$ python -q
>>> import numpy as np
>>> np.set_printoptions(precision=1, suppress=True, linewidth=100)
>>> rnd = lambda a: np.round(a, 1) + 0
>>> mat = np.load("a.npy")
>>> mat
array([[ 1.2,  1.3,  3.3],
       [ 0.7,  1.1,  3.1],
       [ 0.8,  1.4,  3.1],
       [ 1.6,  1. ,  2.6],
       [ 1. ,  1. ,  3. ],
       [ 1.2,  0.6,  2.9],
       [ 1.4,  0.8,  2.5],
       [ 1.4,  0.5,  2.7],
       [ 1.1,  0.8,  3.3],
       [ 0.7,  0.7,  3.1],
       [ 1. ,  0.5,  2.8],
       [ 0.5,  1.2,  2.9],
       [ 0.8,  1. ,  2.7],
       [ 3. ,  1.6, -1.1],
       [ 2.9,  2.1, -1.4],
       [ 2.6,  1.9, -1. ],
       [ 3.2,  1.7, -0.8],
       [ 2.5,  1.7, -0.6],
       [ 2.5,  2. , -1. ],
       [ 3. ,  2. , -0.9],
       [ 2.5,  2. , -1.7],
       [ 3. ,  2. , -0.8],
       [ 2.6,  2.4, -1. ],
       [ 2.8,  2.5, -0.5],
       [ 3. ,  2. , -1.4],
       [ 3.2,  1.7, -1. ]])
>>> Z = mat[[6, 13]].astype(float)
>>> for _ in range(6):
...     z = np.linalg.norm(mat[:, None] - Z, axis=-1).argmin(axis=1)
...     Z = np.array([mat[z == j].mean(axis=0) for j in range(2)])
... 
>>> z
array([0, 0, 0, 0, 0, 0, 0, 0, 0, 0, 0, 0, 0, 1, 1, 1, 1, 1, 1, 1, 1, 1, 1, 1, 1, 1])
>>> np.abs(Z[1] - Z[0]).argmax()
np.int64(2)
>>> rnd(Z)
array([[ 1. ,  0.9,  2.9],
       [ 2.8,  2. , -1. ]])
>>> A = np.load("data.npy")
>>> A
array([[0, 1, 0],
       [1, 0, 1],
       [0, 1, 0]])
>>> # rank 2
>>> ev, V = np.linalg.eigh(A)
>>> rnd(np.abs(V[:, -1]))
array([0.5, 0.7, 0.5])
>>> np.allclose(A[:-1].T @ np.linalg.lstsq(A[:-1].T, A[-1])[0], A[-1])
True
>>> np.unique(A.round(6), axis=0).shape
(2, 3)
>>> np.linalg.lstsq(A[:-1].T, A[-1])[2]
np.int32(2)
>>> def softmax(z):
...     e = np.exp(z - z.max(axis=-1, keepdims=True))
...     return e / e.sum(axis=-1, keepdims=True)
... 
>>> rnd(softmax(A[2]))
array([0.2, 0.6, 0.2])
>>> att = A @ A.T / np.sqrt(3)
>>> rnd(softmax(att)[2] @ A)
array([0.2, 0.8, 0.2])
>>> softmax(att).round(6).argmax(axis=1)
array([0, 1, 0])
>>> hat = np.triu(np.array([[-1, 2, 1], [1, 0, -2], [-1, 2, 0]]), 1) + np.eye(3)
>>> other = hat @ A @ np.linalg.inv(hat)
>>> np.trace(other), np.trace(A)
(np.float64(0.0), np.int64(0))
>>> other
array([[ 2., -2., -4.],
       [ 1., -4., -8.],
       [ 0.,  1.,  2.]])
>>> rnd(np.linalg.det(other))
np.float64(0.0)
>>> rank = np.linalg.matrix_rank(other)
>>> rank
np.int64(2)
>>> N = np.linalg.svd(other)[2][rank:].T
>>> rnd(N @ N.T)
array([[ 0. ,  0. ,  0. ],
       [ 0. ,  0.8, -0.4],
       [ 0. , -0.4,  0.2]])
>>> [int(np.linalg.matrix_rank(other[:i])) for i in range(1, len(other) + 1)]
[1, 2, 2]
>>> np.allclose(other @ N, 0)
True
>>> rnd(other @ N)
array([[0.],
       [0.],
       [0.]])
>>> other = np.array([[2, 1, -2, -2], [-3, 2, 1, 2], [-3, 0, -3, 3], [1, -1, 0, 2]])
>>> W0 = np.triu(other, 1)
>>> W0
array([[ 0,  1, -2, -2],
       [ 0,  0,  1,  2],
       [ 0,  0,  0,  3],
       [ 0,  0,  0,  0]])
>>> # rank 3
>>> hat = np.triu(np.array([[3, 0, 3, 2], [0, 0, 2, 2], [1, 3, 0, 0], [3, 2, 3, 3]]), 1) + np.eye(4)
>>> other = hat @ W0 @ np.linalg.inv(hat)
>>> np.trace(other), np.trace(W0)
(np.float64(0.0), np.int64(0))
>>> hat @ W0 - W0 @ hat
array([[ 0.,  0., -2.,  7.],
       [ 0.,  0.,  0.,  6.],
       [ 0.,  0.,  0.,  0.],
       [ 0.,  0.,  0.,  0.]])
>>> rnd(np.trace(np.linalg.pinv(W0) @ W0))
np.float64(3.0)
>>> rnd(W0 @ np.linalg.pinv(W0) @ W0)
array([[ 0.,  1., -2., -2.],
       [ 0.,  0.,  1.,  2.],
       [ 0.,  0.,  0.,  3.],
       [ 0.,  0.,  0.,  0.]])
>>> np.linalg.lstsq(W0[:-1].T, W0[-1])[2]
np.int32(3)
>>> np.allclose(W0[:-1].T @ np.linalg.lstsq(W0[:-1].T, W0[-1])[0], W0[-1])
True
>>> np.unique(W0.round(6), axis=0).shape
(4, 4)
>>> try:
...     np.linalg.inv(W0)
... except np.linalg.LinAlgError as e:
...     print(repr(e))
... 
LinAlgError('Singular matrix')
